In [1]: import numpy as np

In [2]: np.set_printoptions(suppress=True, linewidth=140)

In [3]: rng = np.random.default_rng(67347)

In [4]: A = np.triu(rng.random((6, 6)) < 0.4, 1).astype(int)

In [5]: A = A + A.T

In [6]: print(A)
[[0 1 0 1 0 1]
 [1 0 0 1 0 0]
 [0 0 0 0 1 0]
 [1 1 0 0 1 1]
 [0 0 1 1 0 0]
 [1 0 0 1 0 0]]

In [7]: print(np.abs(np.diag(np.linalg.qr(A)[1])) > 1e-9)
[ True  True  True  True  True False]

In [8]: print(np.unique(A.round(6), axis=0).shape)
(5, 6)

In [9]: print(round(float(np.trace(np.linalg.pinv(A) @ A)), 2))
5.0

In [10]: print([round(float(np.linalg.det(A[:i, :i])), 2) + 0 for i in range(1, 7)])
[0.0, -1.0, 0.0, 0.0, -2.0, 0.0]

In [11]: print(round(float(np.linalg.eigvalsh(A).min()), 2))
-1.85

In [12]: print(np.all(np.linalg.eigvalsh(A) > 0))
False

In [13]: gram = A.T @ A

In [14]: print(gram)
[[3 1 0 2 1 1]
 [1 2 0 1 1 2]
 [0 0 1 1 0 0]
 [2 1 1 4 0 1]
 [1 1 0 0 2 1]
 [1 2 0 1 1 2]]

In [15]: print(np.diag(gram))
[3 2 1 4 2 2]

In [16]: print(np.trace(gram), (A ** 2).sum())
14 14

In [17]: print((A @ A.T).shape)
(6, 6)

In [18]: print(np.allclose(gram, gram.T))
True

In [19]: print(np.linalg.matrix_rank(gram))
5

In [20]: U, sv, vt = np.linalg.svd(A)

In [21]: print(np.argmax(sv[:-1] / (sv[1:] + 1e-6)) + 1)
5

In [22]: out = U[:, :5] @ np.diag(sv[:5]) @ vt[:5]

In [23]: print(np.linalg.matrix_rank(out))
5

In [24]: print(round(float(np.linalg.norm(A - out) / np.linalg.norm(A)), 2))
0.0

In [25]: t3 = np.stack([A, 3 * A, A[::-1]])

In [26]: print(t3.sum(axis=0))
[[1 4 0 5 0 4]
 [4 0 1 5 0 0]
 [1 1 0 0 5 1]
 [4 4 0 0 5 4]
 [1 0 4 5 0 0]
 [4 1 0 5 0 1]]

In [27]: print(np.einsum("bij,cij->bc", t3, t3))
[[ 14  42   6]
 [ 42 126  18]
 [  6  18  14]]

In [28]: print(np.linalg.matrix_rank(t3))
[5 5 5]

In [29]: print((t3 @ A.T).shape)
(3, 6, 6)

In [30]: print(np.round(np.linalg.norm(t3, axis=(1, 2)), 2))
[ 3.74 11.22  3.74]

In [31]: print(np.round(np.linalg.det(t3), 2))
[0. 0. 0.]

In [32]: arr = np.array([[1, -1, -1, 1, -1, 1, 1, -1],
    ...:     [1, -1, -1, 1, 1, -1, -1, 1],
    ...:     [1, -1, 1, -1, -1, 1, -1, 1],
    ...:     [1, 1, -1, -1, 1, 1, -1, -1]])

In [33]: gram = arr.T @ arr

In [34]: print(np.allclose(gram, gram.T))
True

In [35]: print(gram)
[[ 4 -2 -2  0  0  2 -2  0]
 [-2  4  0 -2  2  0  0 -2]
 [-2  0  4 -2 -2  0  0  2]
 [ 0 -2 -2  4  0 -2  2  0]
 [ 0  2 -2  0  4 -2 -2  0]
 [ 2  0  0 -2 -2  4  0 -2]
 [-2  0  0  2 -2  0  4 -2]
 [ 0 -2  2  0  0 -2 -2  4]]

In [36]: print((arr @ arr.T).shape)
(4, 4)

In [37]: print(np.diag(gram))
[4 4 4 4 4 4 4 4]

In [38]: print(np.linalg.matrix_rank(gram))
4

In [39]: print(np.round(np.linalg.svd(arr, compute_uv=False) ** 2, 2))
[8. 8. 8. 8.]

In [40]: U, sv, vt = np.linalg.svd(gram)

In [41]: vecs = vt[:(sv > 1e-8).sum()]

In [42]: vec = gram[6] + 4 * gram[7] + rng.integers(2) * np.eye(8)[1]

In [43]: print(vec)
[-2. -8.  8.  2. -2. -8. -4. 14.]

In [44]: print(np.round(vecs.T @ vecs, 2) + 0)
[[ 0.5  -0.25 -0.25  0.    0.    0.25 -0.25  0.  ]
 [-0.25  0.5   0.   -0.25  0.25  0.    0.   -0.25]
 [-0.25  0.    0.5  -0.25 -0.25  0.    0.    0.25]
 [ 0.   -0.25 -0.25  0.5   0.   -0.25  0.25  0.  ]
 [ 0.    0.25 -0.25  0.    0.5  -0.25 -0.25  0.  ]
 [ 0.25  0.    0.   -0.25 -0.25  0.5   0.   -0.25]
 [-0.25  0.    0.    0.25 -0.25  0.    0.5  -0.25]
 [ 0.   -0.25  0.25  0.    0.   -0.25 -0.25  0.5 ]]

In [45]: print(np.round(np.diag(vecs.T @ vecs), 2))
[0.5 0.5 0.5 0.5 0.5 0.5 0.5 0.5]

In [46]: print(np.allclose(vecs.T @ vecs @ vec, vec))
True

In [47]: out = arr / np.sqrt((arr ** 2).mean(axis=1, keepdims=True))

In [48]: print(np.linalg.matrix_rank(arr - arr.mean(axis=1, keepdims=True)))
4

In [49]: print(arr - arr.mean(axis=1, keepdims=True))
[[ 1. -1. -1.  1. -1.  1.  1. -1.]
 [ 1. -1. -1.  1.  1. -1. -1.  1.]
 [ 1. -1.  1. -1. -1.  1. -1.  1.]
 [ 1.  1. -1. -1.  1.  1. -1. -1.]]

In [50]: print(out[1])
[ 1. -1. -1.  1.  1. -1. -1.  1.]

In [51]: vec = np.array([2, 7, 0, 0, 8, 3, 4, 9])

In [52]: print((arr * vec).sum(axis=1))
[-15   5  -5   7]

In [53]: print(arr @ (2 * vec))
[-30  10 -10  14]

In [54]: print(arr * vec)
[[ 2 -7  0  0 -8  3  4 -9]
 [ 2 -7  0  0  8 -3 -4  9]
 [ 2 -7  0  0 -8  3 -4  9]
 [ 2  7  0  0  8  3 -4 -9]]

In [55]: print(np.einsum("ij,j->i", arr, vec))
[-15   5  -5   7]

In [56]: print(arr @ vec)
[-15   5  -5   7]

In [57]: K = np.load("a.npy")

In [58]: print(K)
[[ 1 -1  1 -1 -1  1 -1  1]
 [ 1 -1 -1  1 -1  1  1 -1]
 [ 1 -1 -1  1  1 -1 -1  1]]

In [59]: t = np.radians(180)

In [60]: r_ = np.eye(8)

In [61]: r_[1, 1] = r_[2, 2] = np.cos(t)

In [62]: r_[1, 2], r_[2, 1] = -np.sin(t), np.sin(t)

In [63]: print(r_.round(2) + 0)
[[ 1.  0.  0.  0.  0.  0.  0.  0.]
 [ 0. -1.  0.  0.  0.  0.  0.  0.]
 [ 0.  0. -1.  0.  0.  0.  0.  0.]
 [ 0.  0.  0.  1.  0.  0.  0.  0.]
 [ 0.  0.  0.  0.  1.  0.  0.  0.]
 [ 0.  0.  0.  0.  0.  1.  0.  0.]
 [ 0.  0.  0.  0.  0.  0.  1.  0.]
 [ 0.  0.  0.  0.  0.  0.  0.  1.]]

In [64]: out = K @ r_.T

In [65]: print(np.round(np.linalg.svd(K, compute_uv=False), 2), np.round(np.linalg.svd(out, compute_uv=False), 2))
[2.83 2.83 2.83] [2.83 2.83 2.83]

In [66]: print(round(np.linalg.det(r_), 2), np.trace(r_))
1.0 4.0

In [67]: print(K.ravel(order="F"))
[ 1  1  1 -1 -1 -1  1 -1 -1 -1  1  1 -1 -1  1  1  1 -1 -1  1 -1  1 -1  1]

In [68]: print(K.reshape(-1, 2))
[[ 1 -1]
 [ 1 -1]
 [-1  1]
 [-1  1]
 [ 1 -1]
 [-1  1]
 [-1  1]
 [ 1 -1]
 [ 1 -1]
 [-1  1]
 [ 1 -1]
 [-1  1]]

In [69]: t3 = K.reshape(3, 2, -1)

In [70]: print(np.einsum("ihd,ihd->ih", t3, t3))
[[4 4]
 [4 4]
 [4 4]]

In [71]: print(t3.transpose(1, 0, 2))
[[[ 1 -1  1 -1]
  [ 1 -1 -1  1]
  [ 1 -1 -1  1]]

 [[-1  1 -1  1]
  [-1  1  1 -1]
  [ 1 -1 -1  1]]]

In [72]: print(np.einsum("ihd,jhd->hij", t3, t3).shape)
(2, 3, 3)
